$ ipython --no-banner

In [1]: import numpy as np

In [2]: np.set_printoptions(precision=2, suppress=True, linewidth=160, floatmode="fixed")

In [3]: def rd(a):
   ...:     return np.round(a, 2) + 0
   ...: 

In [4]: rng = np.random.default_rng(144961)

In [5]: idx = rng.integers(0, 3, 3)

In [6]: A = np.triu((idx[:, None] == idx) & (rng.random((3, 3)) < 0.8), 1).astype(int)

In [7]: A += A.T

In [8]: A
Out[8]: 
array([[0, 0, 1],
       [0, 0, 0],
       [1, 0, 0]])

In [9]: # rows and columns are dependent

In [10]: np.linalg.matrix_rank(A, rtol=0.1)
Out[10]: np.int64(2)

In [11]: np.argsort(-np.linalg.norm(A, axis=0).round(6), kind="stable")[:3]
Out[11]: array([0, 2, 1])

In [12]: np.linalg.cond(A) > 100
Out[12]: np.True_

In [13]: [round(float(x), 2) for x in np.linalg.svd(A, compute_uv=False)[:3]]
Out[13]: [1.0, 1.0, 0.0]

In [14]: w1 = np.array([[5, 5, 0, 5], [2, 3, 0, 1], [4, 2, 7, 9]])

In [15]: c = np.array([0, 5, 6, 4])

In [16]: H = np.maximum(A @ w1 + c, 0)

In [17]: H
Out[17]: 
array([[ 4,  7, 13, 13],
       [ 0,  5,  6,  4],
       [ 5, 10,  6,  9]])

In [18]: rd((H > 0).mean(axis=0))
Out[18]: array([0.67, 1.00, 1.00, 1.00])

In [19]: Z = np.array([[7, 1, 7], [1, 8, 5], [1, 9, 9], [6, 7, 0]])

In [20]: (H @ Z).round(6).argmax(axis=1)
Out[20]: array([1, 1, 1])

In [21]: rd(np.linalg.norm(A[2], 1)), rd(np.linalg.norm(A[2], np.inf))
Out[21]: (np.float64(1.0), np.float64(1.0))

In [22]: rd(np.linalg.norm(A, axis=1))
Out[22]: array([1.00, 0.00, 1.00])

In [23]: rd(np.linalg.norm(A) ** 2 / np.linalg.norm(A, 2) ** 2)
Out[23]: np.float64(2.0)

In [24]: idx = rng.permutation(3)

In [25]: idx
Out[25]: array([0, 1, 2])

In [26]: Y = A[idx][:, idx]

In [27]: np.diag(Y)
Out[27]: array([0, 0, 0])

In [28]: print(np.allclose(Y, A))
True

In [29]: rd(np.sort(np.abs(np.linalg.eigvals(Y))))
Out[29]: array([0.00, 1.00, 1.00])

In [30]: print(rd(np.linalg.det(Y)), rd(np.linalg.det(A[idx])))
0.0 0.0
